$ python -q
>>> import numpy as np
>>> np.set_printoptions(precision=2, suppress=True, linewidth=120, sign=" ")
>>> feats = np.load("w.npy")
>>> feats
array([[ -2,  -2,  -2,  -2,  -2,  -2],
       [ -2,  -4,  -4,  -4,  -4,  -4],
       [ -2,  -4,  -6,  -6,  -6,  -6],
       [ -2,  -4,  -6,  -8,  -8,  -8],
       [ -2,  -4,  -6,  -8, -10, -10],
       [ -2,  -4,  -6,  -8, -10, -12]])
>>> np.allclose(feats @ feats.T, feats.T @ feats)
True
>>> np.allclose(feats, feats.T)
True
>>> feats @ feats
array([[  24,   44,   60,   72,   80,   84],
       [  44,   84,  116,  140,  156,  164],
       [  60,  116,  164,  200,  224,  236],
       [  72,  140,  200,  248,  280,  296],
       [  80,  156,  224,  280,  320,  340],
       [  84,  164,  236,  296,  340,  364]])
>>> Y = feats[0, 0] * feats[1:] - np.outer(feats[1:, 0], feats[0])
>>> Y
array([[  0,   4,   4,   4,   4,   4],
       [  0,   4,   8,   8,   8,   8],
       [  0,   4,   8,  12,  12,  12],
       [  0,   4,   8,  12,  16,  16],
       [  0,   4,   8,  12,  16,  20]])
>>> np.linalg.matrix_rank(Y), np.linalg.matrix_rank(feats)
(np.int64(5), np.int64(6))
>>> feats[:, 0] / feats[0, 0]
array([ 1.,  1.,  1.,  1.,  1.,  1.])
>>> np.flatnonzero(~Y.round(6).any(axis=1))
array([], dtype=int64)
>>> np.all(np.linalg.eigvalsh(feats) > 0)
np.False_
>>> Uu, sig, Vh = np.linalg.svd(feats, full_matrices=False)
>>> np.allclose(Uu * sig @ Vh, feats)
True
>>> Uu.shape, sig.shape, Vh.shape
((6, 6), (6,), (6, 6))
>>> np.round(Vh @ Vh.T, 2) + 0
array([[ 1.,  0.,  0.,  0.,  0.,  0.],
       [ 0.,  1.,  0.,  0.,  0.,  0.],
       [ 0.,  0.,  1.,  0.,  0.,  0.],
       [ 0.,  0.,  0.,  1.,  0.,  0.],
       [ 0.,  0.,  0.,  0.,  1.,  0.],
       [ 0.,  0.,  0.,  0.,  0.,  1.]])
>>> np.round(Uu.T @ feats @ Vh.T, 2) + 0
array([[ 34.41,   0.  ,   0.  ,   0.  ,   0.  ,   0.  ],
       [  0.  ,   3.98,   0.  ,   0.  ,   0.  ,   0.  ],
       [  0.  ,   0.  ,   1.55,   0.  ,   0.  ,   0.  ],
       [  0.  ,   0.  ,   0.  ,   0.89,   0.  ,   0.  ],
       [  0.  ,   0.  ,   0.  ,   0.  ,   0.64,   0.  ],
       [  0.  ,   0.  ,   0.  ,   0.  ,   0.  ,   0.53]])
>>> (sig > 1e-8).sum()
np.int64(6)
>>> np.abs(Vh[0])
array([ 0.13,  0.26,  0.37,  0.46,  0.52,  0.55])
>>> np.round(Uu.T @ Uu, 2) + 0
array([[ 1.,  0.,  0.,  0.,  0.,  0.],
       [ 0.,  1.,  0.,  0.,  0.,  0.],
       [ 0.,  0.,  1.,  0.,  0.,  0.],
       [ 0.,  0.,  0.,  1.,  0.,  0.],
       [ 0.,  0.,  0.,  0.,  1.,  0.],
       [ 0.,  0.,  0.,  0.,  0.,  1.]])
>>> sig / sig[0]
array([ 1.  ,  0.12,  0.05,  0.03,  0.02,  0.02])
